$ python3 -q
>>> import numpy as np
>>> from numpy import linalg as LA
>>> np.set_printoptions(precision=1, suppress=True, linewidth=120, floatmode="fixed")
>>> def rnd(a):
...     return np.round(a, 1) + 0
... 
>>> r0 = np.array([2, 2, 2, 1, 1, 2])
>>> r1 = np.array([-4, -3, -8, -9, 6, 9])
>>> X = np.outer(r0, r1)
>>> X
array([[ -8,  -6, -16, -18,  12,  18],
       [ -8,  -6, -16, -18,  12,  18],
       [ -8,  -6, -16, -18,  12,  18],
       [ -4,  -3,  -8,  -9,   6,   9],
       [ -4,  -3,  -8,  -9,   6,   9],
       [ -8,  -6, -16, -18,  12,  18]])
>>> Uu, sigma, Vh = LA.svd(X, full_matrices=False)
>>> rnd(np.abs(Vh[0]))
array([0.2, 0.2, 0.5, 0.5, 0.4, 0.5])
>>> rnd(sigma)
array([71.9,  0.0,  0.0,  0.0,  0.0,  0.0])
>>> rnd(Uu.T @ X @ Vh.T)
array([[71.9,  0.0,  0.0,  0.0,  0.0,  0.0],
       [ 0.0,  0.0,  0.0,  0.0,  0.0,  0.0],
       [ 0.0,  0.0,  0.0,  0.0,  0.0,  0.0],
       [ 0.0,  0.0,  0.0,  0.0,  0.0,  0.0],
       [ 0.0,  0.0,  0.0,  0.0,  0.0,  0.0],
       [ 0.0,  0.0,  0.0,  0.0,  0.0,  0.0]])
>>> T = np.stack([X, -2 * X, X[::-1]])
>>> np.einsum("bij,cij->bc", T, T)
array([[  5166, -10332,   4592],
       [-10332,  20664,  -9184],
       [  4592,  -9184,   5166]])
>>> LA.matrix_rank(T.reshape(3, -1))
np.int64(2)
>>> T.sum(axis=0)
array([[ 0,  0,  0,  0,  0,  0],
       [ 4,  3,  8,  9, -6, -9],
       [ 4,  3,  8,  9, -6, -9],
       [-4, -3, -8, -9,  6,  9],
       [-4, -3, -8, -9,  6,  9],
       [ 0,  0,  0,  0,  0,  0]])
>>> (T @ X.T).shape
(3, 6, 6)
>>> rnd(LA.det(T))
array([0.0, 0.0, 0.0])
>>> LA.matrix_rank(T)
array([1, 1, 1])
